$ python -q
>>> import numpy as np
>>> from numpy import linalg as LA
>>> np.set_printoptions(precision=1, suppress=True, linewidth=120)
>>> E = np.load("x.npy")
>>> E
array([[ 0,  0,  0,  0,  0,  0,  0,  0,  0],
       [ 4,  6,  8,  5,  3,  8,  6,  8,  4],
       [12, 11,  8, 10,  9,  4, 14,  6, 11],
       [ 4,  2,  4,  2,  1,  0,  1,  4,  1],
       [ 0,  0,  0,  0,  0,  0,  0,  0,  0],
       [ 6,  7,  8,  4,  3,  4,  6,  7,  5],
       [ 8,  6,  7,  2,  6,  2,  4,  8,  6],
       [15, 14, 13,  7, 10,  6, 13, 14, 14],
       [ 2,  0,  5,  5,  4,  2,  4,  2,  4],
       [13,  7, 12,  9, 11, 12, 13, 11, 14],
       [ 9,  4,  4,  3,  2,  4,  6,  4,  6],
       [14,  6, 12, 13, 10,  2, 14,  7, 13],
       [ 8,  7, 13,  9,  7,  6, 10,  9,  9],
       [ 7,  3,  5,  3,  1,  0,  5,  5,  6],
       [ 9,  9, 10, 10,  8,  8, 11,  8,  7]])
>>> # rows 0 and 4 are equal
>>> round(LA.norm(E, 1), 1), np.round(LA.norm(E, np.inf), 1)
(np.float64(111.0), np.float64(106.0))
>>> round(LA.norm(E[3], 1), 1), np.round(LA.norm(E[3], np.inf), 1)
(np.float64(19.0), np.float64(4.0))
>>> out = np.c_[E[:, :2] @ np.array([[-1, -2], [-3, 3]]), np.array([4, -4, -2, -2, 4, -3, -3, -5, -4, -3, -4, 4, 2, -2, 3])]
>>> out
array([[  0,   0,   4],
       [-22,  10,  -4],
       [-45,   9,  -2],
       [-10,  -2,  -2],
       [  0,   0,   4],
       [-27,   9,  -3],
       [-26,   2,  -3],
       [-57,  12,  -5],
       [ -2,  -4,  -4],
       [-34,  -5,  -3],
       [-21,  -6,  -4],
       [-32, -10,   4],
       [-29,   5,   2],
       [-16,  -5,  -2],
       [-36,   9,   3]])
>>> LA.matrix_rank(out)
np.int64(3)
>>> LA.matrix_rank(np.c_[E, out])
np.int64(10)
